% python3 -q
>>> import numpy as np
>>> import numpy.linalg as la
>>> np.set_printoptions(suppress=True, linewidth=100)
>>> K = np.loadtxt("arr.csv", delimiter=",")
>>> K
array([[-22. ,   0.2,  -0.6],
       [ -4. ,   0.7,  -1.6],
       [-16. ,  -1.6,   0. ],
       [ 14. ,  -1.5,   0.3],
       [ 10. ,   1.2,   0.1]])
>>> [round(float(x), 3) for x in la.svd(K, compute_uv=False)[:3]]
[32.445, 2.711, 1.335]
>>> np.round(np.abs(la.svd(K)[2][-1]), 3)
array([0.025, 0.342, 0.939])
>>> la.cond(K) > 100
np.False_
>>> np.argsort(-la.norm(K, axis=0).round(6), kind="stable")[:3]
array([0, 1, 2])
>>> Y = np.array([[6, -6], [7, -7], [2, -1]])
>>> la.matrix_rank(K @ Y)
np.int64(2)
>>> np.round(np.einsum("ik,kj->ij", K, Y), 3)
array([[-131.8,  131.2],
       [ -22.3,   20.7],
       [-107.2,  107.2],
       [  74.1,  -73.8],
       [  68.6,  -68.5]])
>>> np.vstack([K, Y.T]).shape
(7, 3)
>>> np.round(np.einsum("ij->j", K), 3)
array([-18. ,  -1. ,  -1.8])
>>> np.round(Y.T @ K.T, 3)
array([[-131.8,  -22.3, -107.2,   74.1,   68.6],
       [ 131.2,   20.7,  107.2,  -73.8,  -68.5]])
>>> np.round(K @ Y, 3)
array([[-131.8,  131.2],
       [ -22.3,   20.7],
       [-107.2,  107.2],
       [  74.1,  -73.8],
       [  68.6,  -68.5]])
>>> la.matrix_rank(np.vstack([K, Y.T]))
np.int64(3)
>>> np.round(np.einsum("ij,ij->i", K, K), 3)
array([484.4 ,  19.05, 258.56, 198.34, 101.45])
>>> feats = np.load("case10.npy")
>>> feats
array([[  0. ,   0. ,   1.2,   0.4],
       [-10. ,   0.7,   0.4,  -0.8],
       [-30. ,  -1.5,   1.2,  -0.7],
       [-26. ,  -0.1,   0.2,   0.3],
       [-44. ,   1.3,  -0.7,  -0.7]])
>>> Y = feats / np.sqrt((feats ** 2).mean(axis=1, keepdims=True))
>>> np.round(la.norm(Y, axis=1), 3)
array([2., 2., 2., 2., 2.])
>>> la.matrix_rank(Y) == la.matrix_rank(feats)
np.True_
>>> Y = np.array([[0, 0, 2, 0, 2],
...     [1, 0, 2, 3, 2],
...     [2, 1, 0, 1, 2],
...     [2, 2, 0, 2, 0],
...     [0, 1, 2, 0, 3]])
>>> data = Y - Y.T
>>> data
array([[ 0, -1,  0, -2,  2],
       [ 1,  0,  1,  1,  1],
       [ 0, -1,  0,  1,  0],
       [ 2, -1, -1,  0,  0],
       [-2, -1,  0,  0,  0]])
>>> left, sig, Vt = la.svd(data)
>>> np.argmax(sig[:-1] / (sig[1:] + 1e-6)) + 1
np.int64(4)
>>> Y = left[:, :4] @ np.diag(sig[:4]) @ Vt[:4]
>>> la.matrix_rank(data, rtol=0.05)
np.int64(4)
>>> round(la.norm(data - Y) / la.norm(data), 3)
np.float64(0.0)
>>> round(float(la.norm(data - Y, 2)), 3), round(float(sig[4]), 3)
(0.0, 0.0)
>>> rng = np.random.default_rng(994)
>>> z = rng.permutation(5)
>>> z
array([0, 1, 3, 2, 4])
>>> Y = data[z][:, z]
>>> np.round(np.sort(np.abs(la.eigvals(Y))), 3) + 0
array([0.   , 1.905, 1.905, 3.061, 3.061])
>>> np.trace(Y)
np.int64(0)
>>> np.diag(Y)
array([0, 0, 0, 0, 0])
>>> np.allclose(Y, data)
False
>>> E = np.load("out11.npy")
>>> E.round(3)
array([[-38.016,  -0.581, -28.809,  -1.206],
       [-36.569,  -0.427, -27.49 ,  -1.085],
       [-34.86 ,  -0.252, -25.948,  -0.947],
       [-19.78 ,   0.872, -13.246,  -0.09 ],
       [-10.384,   0.936,  -6.612,  -0.041],
       [ -5.478,   0.584,  -3.768,  -0.219],
       [ -1.129,   0.053,  -1.102,  -0.206],
       [  0.395,   0.008,   0.467,   0.109],
       [  0.733,   0.026,   0.901,   0.217],
       [ 12.196,   4.172,  23.248,   6.885],
       [ 14.119,   5.055,  27.248,   8.073],
       [ 19.418,   7.519,  38.185,  11.287],
       [ 20.669,   8.104,  40.747,  12.034],
       [ 53.462,  23.236, 105.737,  30.413]])
>>> [round(float(x), 3) for x in la.svd(E, compute_uv=False)[:3]]
[164.78, 38.482, 1.847]
>>> np.argsort(-la.norm(E, axis=0).round(6), kind="stable")[:3]
array([2, 0, 3])
>>> la.matrix_rank(E, rtol=0.1)
np.int64(2)
>>> round(float(la.norm(E, 2) / la.norm(E)), 3)
0.974
>>> cent = E[[6, 12]].astype(float)
>>> for _ in range(7):
...     z = la.norm(E[:, None] - cent, axis=-1).argmin(axis=1)
...     cent = np.array([E[z == j].mean(axis=0) for j in range(2)])
... 
>>> z
array([0, 0, 0, 0, 0, 0, 0, 0, 0, 1, 1, 1, 1, 1])
>>> np.bincount(z)
array([9, 5])
>>> np.abs(cent[1] - cent[0]).argmax()
np.int64(2)
>>> Xs = E - E.mean(axis=1)
Traceback (most recent call last):
  File "<python-input-51>", line 1, in <module>
    Xs = E - E.mean(axis=1)
         ~~^~~~~~~~~~~~~~~~
ValueError: operands could not be broadcast together with shapes (14,4) (14,) 
>>> Xs = E - E.mean(axis=0)
>>> left, sig, Vt = la.svd(Xs, full_matrices=False)
>>> np.abs(Vt[0]).argmax()
np.int64(2)
>>> round(float((sig ** 2).sum() ** 2 / (sig ** 4).sum()), 3)
1.048
>>> sig.round(3) + 0
array([162.134,  24.98 ,   1.812,   0.   ])
>>> np.round(Xs.mean(axis=0), 3) + 0
array([0., 0., 0., 0.])
>>> (np.sign(left[:, 0]) == np.sign(left[0, 0])).astype(int)
array([1, 1, 1, 1, 1, 1, 1, 1, 1, 0, 0, 0, 0, 0])
>>> np.round(Vt[0] * np.sign(Vt[0, np.abs(Vt[0]).argmax()]), 3)
array([0.556, 0.133, 0.799, 0.186])
>>> np.round(sig ** 2 / (sig ** 2).sum(), 3) + 0
array([0.977, 0.023, 0.   , 0.   ])
>>> la.matrix_rank(Xs)
np.int64(3)
>>> np.abs(left[:, 0]).argmax()
np.int64(13)
>>> np.allclose(E[:-1].T @ la.lstsq(E[:-1].T, E[-1])[0], E[-1])
True
>>> np.abs(np.diag(la.qr(E)[1])) > 1e-9
array([ True,  True,  True, False])
>>> np.round(np.trace(la.pinv(E) @ E), 3)
np.float64(3.0)
>>> def softmax(z):
...     e = np.exp(z - z.max(axis=-1, keepdims=True))
...     return e / e.sum(axis=-1, keepdims=True)
... 
>>> np.round(softmax(E).sum(axis=1), 3)
array([1., 1., 1., 1., 1., 1., 1., 1., 1., 1., 1., 1., 1., 1.])
>>> np.round(softmax(E[1] + -3), 3) + 0
array([0.   , 0.659, 0.   , 0.341])
>>> scores = E @ E.T / np.sqrt(4)
>>> softmax(scores).round(6).argmax(axis=1)
array([ 0,  0,  0,  0,  0,  0,  0, 13, 13, 13, 13, 13, 13, 13])
>>> M = np.load("dump.npy")
>>> M
array([[ -2,   5,   5],
       [  2,   5,  10],
       [  4,   1,   5],
       [  1,  -2,   8],
       [ -1,  -2,   6],
       [  4,   1,   3],
       [ -1,  -4,  -2],
       [  1,  -8,  -2],
       [  3, -11,   2],
       [  6,  -6,   7],
       [ 10,  -5,   2],
       [  7,  -7,   0],
       [  4,  -2,   1],
       [ -1,  -7,  -1],
       [  4, -10,   3],
       [  0, -15,  -2],
       [  3, -12,  -5],
       [  1,  -8,  -4]])
>>> proj = K @ la.solve(K.T @ K, K.T)
>>> np.round((np.eye(5) - proj) @ K, 3) + 0
array([[0., 0., 0.],
       [0., 0., 0.],
       [0., 0., 0.],
       [0., 0., 0.],
       [0., 0., 0.]])
>>> la.matrix_rank(np.eye(5) - proj)
np.int64(2)
>>> np.round(proj @ K[:, 1], 3)
array([ 0.2,  0.7, -1.6, -1.5,  1.2])
>>> np.round(la.eigvalsh(proj), 3) + 0
array([0., 0., 1., 1., 1.])
>>> Q, evecs = la.qr(K[:, :1])[0], la.qr(K[:, 1:])[0]
>>> sig = la.svd(Q.T @ evecs, compute_uv=False)
>>> np.round(np.degrees(np.arccos(sig.clip(0, 1))), 3)
array([58.513])
>>> (sig > 0.9).sum()
np.int64(0)
>>> sig.round(3)
array([0.522])
